$ python3 -q
>>> import numpy as np
>>> np.set_printoptions(precision=1, suppress=True, linewidth=120)
>>> data = np.loadtxt("layer2.csv", delimiter=",")
>>> data
array([[-3.9,  3. , -1. ],
       [-5. , -4.9, -3. ],
       [-4. ,  3. , -0.9]])
>>> u = np.array([3, 1, 6])
>>> other = data + np.outer(u, np.eye(3)[0])
>>> round(float(np.linalg.det(other) / np.linalg.det(data)), 1), round(float(1 + np.linalg.solve(data, u)[0]), 1)
(-8.1, -8.1)
>>> np.linalg.matrix_rank(other - data)
np.int64(1)
>>> other
array([[-0.9,  3. , -1. ],
       [-4. , -4.9, -3. ],
       [ 2. ,  3. , -0.9]])
>>> np.kron(np.eye(2, dtype=int), data)
array([[-3.9,  3. , -1. , -0. ,  0. , -0. ],
       [-5. , -4.9, -3. , -0. , -0. , -0. ],
       [-4. ,  3. , -0.9, -0. ,  0. , -0. ],
       [-0. ,  0. , -0. , -3.9,  3. , -1. ],
       [-0. , -0. , -0. , -5. , -4.9, -3. ],
       [-0. ,  0. , -0. , -4. ,  3. , -0.9]])
>>> O, R = np.linalg.qr(data)
>>> O.round(1) + 0
array([[-0.5,  0.5, -0.7],
       [-0.7, -0.7,  0. ],
       [-0.5,  0.5,  0.7]])
>>> np.abs(np.diag(R))
array([7.5, 6.5, 0.1])
>>> vec = np.array([2, -3, -2])
>>> O.T @ (O @ vec)
array([ 2., -3., -2.])
>>> J = np.load("test6.npy")
>>> J
array([[ 1,  3, -3, -1,  3,  3, -1,  2,  3],
       [-1, -3, -1,  3,  3,  1,  3, -3,  1],
       [ 1,  2,  3,  1,  1,  1,  1, -2, -3],
       [-1,  0,  0, -2,  3,  3,  1, -2, -2],
       [-1,  2,  2, -1,  3,  0,  1,  3, -1],
       [-1,  2, -2,  1, -3,  0, -3, -2,  3],
       [ 3,  0, -1,  1,  3,  3,  2,  2,  1],
       [-1,  2,  2, -1,  3,  0,  1,  3, -1],
       [ 3, -1,  0,  3,  3,  2,  0, -3, -1]])
>>> np.allclose(J[:-1].T @ np.linalg.lstsq(J[:-1].T, J[-1])[0], J[-1])
False
>>> round(np.trace(np.linalg.pinv(J) @ J), 1)
np.float64(8.0)
>>> np.abs(np.diag(np.linalg.qr(J)[1])) > 1e-9
array([ True,  True,  True,  True,  True,  True,  True,  True, False])
>>> rng = np.random.default_rng(204239)
>>> labels = rng.permutation(3)
>>> labels
array([2, 1, 0])
>>> other = data[labels][:, labels]
>>> round(float(np.linalg.det(other)), 1), np.round(np.linalg.det(data[labels]), 1)
(4.8, np.float64(-4.8))
>>> round(np.linalg.norm(data, 2), 1)
np.float64(8.1)
>>> np.linalg.norm(data, axis=0)
array([7.5, 6.5, 3.3])
>>> data[2] @ data[0]
np.float64(25.5)
>>> np.linalg.norm(data, axis=1).argmax()
np.int64(1)
>>> round(np.linalg.norm(data[2], 1), 1), round(np.linalg.norm(data[2], np.inf), 1)
(np.float64(7.9), np.float64(4.0))
>>> round(float(np.linalg.norm(data, 1)), 1), round(float(np.linalg.norm(data, np.inf)), 1)
(12.9, 12.9)
>>> U, sigma, vt = np.linalg.svd(J)
>>> evecs = vt[:(sigma > 1e-8).sum()]
>>> vec = J[3] + 3 * J[5] + rng.integers(2) * np.eye(9)[2]
>>> vec
array([-4.,  6., -5.,  1., -6.,  3., -8., -8.,  7.])
>>> np.round(evecs.T @ evecs, 1) + 0
array([[ 1. ,  0. , -0.1,  0.1,  0. ,  0. ,  0. ,  0.1, -0.1],
       [ 0. ,  1. ,  0.1, -0.1,  0. ,  0. ,  0. ,  0. ,  0.1],
       [-0.1,  0.1,  0.7,  0.2, -0.1,  0. ,  0. ,  0.1, -0.4],
       [ 0.1, -0.1,  0.2,  0.9,  0. ,  0. ,  0. , -0.1,  0.2],
       [ 0. ,  0. , -0.1,  0. ,  1. ,  0. ,  0. ,  0. , -0.1],
       [ 0. ,  0. ,  0. ,  0. ,  0. ,  1. ,  0. ,  0. ,  0. ],
       [ 0. ,  0. ,  0. ,  0. ,  0. ,  0. ,  1. ,  0. ,  0. ],
       [ 0.1,  0. ,  0.1, -0.1,  0. ,  0. ,  0. ,  0.9,  0.1],
       [-0.1,  0.1, -0.4,  0.2, -0.1,  0. ,  0. ,  0.1,  0.6]])
>>> np.diag(evecs.T @ evecs)
array([1. , 1. , 0.7, 0.9, 1. , 1. , 1. , 0.9, 0.6])
>>> labels = rng.permutation(9)
>>> labels
array([7, 5, 3, 4, 0, 2, 8, 1, 6])
>>> other = J[labels][:, labels]
>>> np.trace(other)
np.int64(6)
>>> np.round(np.linalg.det(other), 1), round(np.linalg.det(J[labels]), 1)
(np.float64(0.0), np.float64(0.0))
>>> other
array([[ 3,  0, -1,  3, -1,  2, -1,  2,  1],
       [-2,  0,  1, -3, -1, -2,  3,  2, -3],
       [-2,  3, -2,  3, -1,  0, -2,  0,  1],
       [ 3,  0, -1,  3, -1,  2, -1,  2,  1],
       [ 2,  3, -1,  3,  1, -3,  3,  3, -1],
       [-2,  1,  1,  1,  1,  3, -3,  2,  1],
       [-3,  2,  3,  3,  3,  0, -1, -1,  0],
       [-3,  1,  3,  3, -1, -1,  1, -3,  3],
       [ 2,  3,  1,  3,  3, -1,  1,  0,  2]])
>>> np.diag(other)
array([ 3,  0, -2,  3,  1,  3, -1, -3,  2])
>>> m1 = np.diag(20 * np.array([1, -1, 1, -1])) + np.array([[1, 1, 0, 1], [2, 0, 2, 0], [1, 1, 1, 2], [1, 0, 2, 0]])
>>> m1
array([[ 21,   1,   0,   1],
       [  2, -20,   2,   0],
       [  1,   1,  21,   2],
       [  1,   0,   2, -20]])
>>> U, sigma, vt = np.linalg.svd(m1, full_matrices=False)
>>> np.round(vt @ vt.T, 1) + 0
array([[1., 0., 0., 0.],
       [0., 1., 0., 0.],
       [0., 0., 1., 0.],
       [0., 0., 0., 1.]])
>>> np.allclose(U * sigma @ vt, m1)
True
>>> (sigma > 1e-8).sum()
np.int64(4)
>>> sigma / sigma[0]
array([1. , 0.9, 0.9, 0.9])
>>> labels = rng.permutation(4)
>>> labels
array([0, 2, 3, 1])
>>> other = m1[labels][:, labels]
>>> np.diag(other)
array([ 21,  21, -20, -20])
>>> other
array([[ 21,   0,   1,   1],
       [  1,  21,   2,   1],
       [  1,   2, -20,   0],
       [  2,   2,   0, -20]])
>>> np.round(np.linalg.norm(J), 1)
np.float64(18.6)
>>> np.linalg.matrix_rank(J)
np.int64(8)
>>> np.round(np.linalg.svd(J, compute_uv=False), 1) + 0
array([10.8,  9.4,  8.4,  5.5,  4.8,  3.6,  1.9,  0.5,  0. ])
>>> J[9]
Traceback (most recent call last):
  File "<python-input-59>", line 1, in <module>
    J[9]
    ~^^^
IndexError: index 9 is out of bounds for axis 0 with size 9
>>> other = np.linalg.inv(m1)
>>> (np.abs(other) > 1e-9).astype(int)
array([[1, 1, 1, 1],
       [1, 1, 1, 1],
       [1, 1, 1, 1],
       [1, 1, 1, 1]])
>>> np.linalg.det(m1) * other
array([[ 8520.,   422.,   -80.,   418.],
       [  804., -8923.,   838.,   124.],
       [ -480.,   399.,  8460.,   822.],
       [  378.,    61.,   842., -8902.]])
>>> np.allclose(other, m1.T)
False
>>> np.round(np.linalg.det(m1) * np.linalg.det(other), 1)
np.float64(1.0)
>>> np.round(np.linalg.slogdet(m1)[0], 1)
np.float64(1.0)
>>> u, r1 = m1[1], m1[2]
>>> u @ r1
np.int64(24)
>>> p = (u @ r1) / (u @ u) * u
>>> np.linalg.matrix_rank(np.outer(u, r1))
np.int64(1)
>>> np.round(np.linalg.norm(u + r1) ** 2 + np.linalg.norm(u - r1) ** 2, 1)
np.float64(1710.0)
>>> np.outer(u, r1)
array([[   2,    2,   42,    4],
       [ -20,  -20, -420,  -40],
       [   2,    2,   42,    4],
       [   0,    0,    0,    0]])
>>> r1 - p
array([ 0.9,  2.2, 20.9,  2. ])
>>> E = np.array([[0.0, 1.0, 1.0, 1.0, 1.0],
...     [1.0, 0.0, 1.0, 1.0, 1.0],
...     [1.0, 1.0, 0.0, 1.0, 1.0],
...     [1.0, 1.0, 1.0, 0.0, 1.0],
...     [1.0, 1.0, 1.0, 1.0, 0.0]])
>>> np.fft.fft(E[0])
array([ 4.+0.j, -1.+0.j, -1.+0.j, -1.+0.j, -1.+0.j])
>>> (E @ E)[0]
array([4., 3., 3., 3., 3.])
>>> E @ (-1.0) ** np.arange(5)
array([0., 2., 0., 2., 0.])
>>> E @ np.ones(5)
array([4., 4., 4., 4., 4.])
>>> ev, evecs = np.linalg.eig(E)
>>> np.sort(np.linalg.eigvals(E.T))
array([-1., -1., -1., -1.,  4.])
>>> np.round(np.prod(ev), 1)
np.float64(4.0)
>>> ev
array([-1.,  4., -1., -1., -1.])
>>> O = E.astype(float).copy()
>>> for j in range(5):
...     O[:, j] -= O[:, :j] @ (O[:, :j].T @ O[:, j])
...     O[:, j] /= np.linalg.norm(O[:, j])
... 
>>> np.round(O.T @ E, 1) + 0
array([[2. , 1.5, 1.5, 1.5, 1.5],
       [0. , 1.3, 0.6, 0.6, 0.6],
       [0. , 0. , 1.2, 0.4, 0.4],
       [0. , 0. , 0. , 1.1, 0.3],
       [0. , 0. , 0. , 0. , 1.1]])
>>> W0 = np.load("dump.npy")
>>> W0
array([[-2, -1, -3, -3,  1, -3, -3],
       [ 3,  0,  0, -1, -2,  0,  3],
       [-1,  1,  2,  1,  2,  3,  2],
       [-3,  3,  3, -1,  2,  3,  2],
       [-2, -2, -2, -1,  2,  2, -3],
       [ 2, -1,  2,  1,  0, -3,  3]])
>>> vec = np.array([0, 3, 3, 1, 1, 0, 1])
>>> h1 = np.maximum(W0 @ vec, 0)
>>> np.flatnonzero(h1 > 1e-9)
array([2, 3, 5])
>>> h1
array([ 0,  0, 14, 21,  0,  7])
>>> np.maximum(W0 @ vec, 0) - np.maximum(-W0 @ vec, 0)
array([-17,   0,  14,  21, -14,   7])
>>> M = np.load("data.npy")
>>> M
array([[ 1,  0,  0,  0,  0],
       [-3,  1,  0,  0,  0],
       [-1,  1,  1,  0,  0],
       [-3,  2, -3,  1,  0],
       [ 3,  2,  3,  1,  1]])
>>> other = np.linalg.inv(M)
>>> round(float(np.linalg.slogdet(M)[0]), 1)
1.0
>>> round(float(np.linalg.cond(M)), 1)
98.6
>>> round(np.linalg.det(M) * np.linalg.det(other), 1)
np.float64(1.0)
>>> np.allclose(other, M.T)
False
>>> np.round(np.linalg.inv(other), 1) + 0
array([[ 1.,  0.,  0.,  0.,  0.],
       [-3.,  1.,  0.,  0.,  0.],
       [-1.,  1.,  1.,  0.,  0.],
       [-3.,  2., -3.,  1.,  0.],
       [ 3.,  2.,  3.,  1.,  1.]])
>>> feats = np.load("sample15.npy")
>>> feats
array([[3., 1., 0., 0., 0., 0., 0., 0., 0.],
       [0., 3., 1., 0., 0., 0., 0., 0., 0.],
       [0., 0., 3., 1., 0., 0., 0., 0., 0.],
       [0., 0., 0., 3., 1., 0., 0., 0., 0.],
       [0., 0., 0., 0., 3., 1., 0., 0., 0.],
       [0., 0., 0., 0., 0., 3., 1., 0., 0.],
       [0., 0., 0., 0., 0., 0., 3., 1., 0.],
       [0., 0., 0., 0., 0., 0., 0., 3., 1.],
       [0., 0., 0., 0., 0., 0., 0., 0., 3.]])
>>> vec = np.array([-3, 0, -1, -3, 2, 1, 3, 0, 1])
>>> np.einsum("ij,j->i", feats, vec)
array([-9., -1., -6., -7.,  7.,  6.,  9.,  1.,  3.])
>>> feats @ (2 * vec)
array([-18.,  -2., -12., -14.,  14.,  12.,  18.,   2.,   6.])
>>> np.sign((feats @ vec).round(6))
array([-1., -1., -1., -1.,  1.,  1.,  1.,  1.,  1.])
>>> np.linalg.norm(feats @ vec) <= np.linalg.norm(feats, 2) * np.linalg.norm(vec) + 1e-9
np.True_
>>> feats * vec
array([[-9.,  0., -0., -0.,  0.,  0.,  0.,  0.,  0.],
       [-0.,  0., -1., -0.,  0.,  0.,  0.,  0.,  0.],
       [-0.,  0., -3., -3.,  0.,  0.,  0.,  0.,  0.],
       [-0.,  0., -0., -9.,  2.,  0.,  0.,  0.,  0.],
       [-0.,  0., -0., -0.,  6.,  1.,  0.,  0.,  0.],
       [-0.,  0., -0., -0.,  0.,  3.,  3.,  0.,  0.],
       [-0.,  0., -0., -0.,  0.,  0.,  9.,  0.,  0.],
       [-0.,  0., -0., -0.,  0.,  0.,  0.,  0.,  1.],
       [-0.,  0., -0., -0.,  0.,  0.,  0.,  0.,  3.]])
>>> (feats * vec).sum(axis=1)
array([-9., -1., -6., -7.,  7.,  6.,  9.,  1.,  3.])
>>> U, sigma, vt = np.linalg.svd(J)
>>> sigma.round(1) + 0
array([10.8,  9.4,  8.4,  5.5,  4.8,  3.6,  1.9,  0.5,  0. ])
>>> np.argmax(sigma[:-1] / (sigma[1:] + 1e-6)) + 1
np.int64(8)
>>> other = U[:, :8] @ np.diag(sigma[:8]) @ vt[:8]
>>> np.linalg.matrix_rank(other)
np.int64(8)
>>> round(float(np.linalg.norm(J - other) / np.linalg.norm(J)), 1)
0.0
>>> other.round(1) + 0
array([[ 1.,  3., -3., -1.,  3.,  3., -1.,  2.,  3.],
       [-1., -3., -1.,  3.,  3.,  1.,  3., -3.,  1.],
       [ 1.,  2.,  3.,  1.,  1.,  1.,  1., -2., -3.],
       [-1.,  0.,  0., -2.,  3.,  3.,  1., -2., -2.],
       [-1.,  2.,  2., -1.,  3.,  0.,  1.,  3., -1.],
       [-1.,  2., -2.,  1., -3.,  0., -3., -2.,  3.],
       [ 3.,  0., -1.,  1.,  3.,  3.,  2.,  2.,  1.],
       [-1.,  2.,  2., -1.,  3.,  0.,  1.,  3., -1.],
       [ 3., -1.,  0.,  3.,  3.,  2.,  0., -3., -1.]])
>>> other = feats / np.sqrt((feats ** 2).mean(axis=1, keepdims=True))
>>> np.linalg.norm(other, axis=1)
array([3., 3., 3., 3., 3., 3., 3., 3., 3.])
>>> feats - feats.mean(axis=1, keepdims=True)
array([[ 2.6,  0.6, -0.4, -0.4, -0.4, -0.4, -0.4, -0.4, -0.4],
       [-0.4,  2.6,  0.6, -0.4, -0.4, -0.4, -0.4, -0.4, -0.4],
       [-0.4, -0.4,  2.6,  0.6, -0.4, -0.4, -0.4, -0.4, -0.4],
       [-0.4, -0.4, -0.4,  2.6,  0.6, -0.4, -0.4, -0.4, -0.4],
       [-0.4, -0.4, -0.4, -0.4,  2.6,  0.6, -0.4, -0.4, -0.4],
       [-0.4, -0.4, -0.4, -0.4, -0.4,  2.6,  0.6, -0.4, -0.4],
       [-0.4, -0.4, -0.4, -0.4, -0.4, -0.4,  2.6,  0.6, -0.4],
       [-0.4, -0.4, -0.4, -0.4, -0.4, -0.4, -0.4,  2.6,  0.6],
       [-0.3, -0.3, -0.3, -0.3, -0.3, -0.3, -0.3, -0.3,  2.7]])
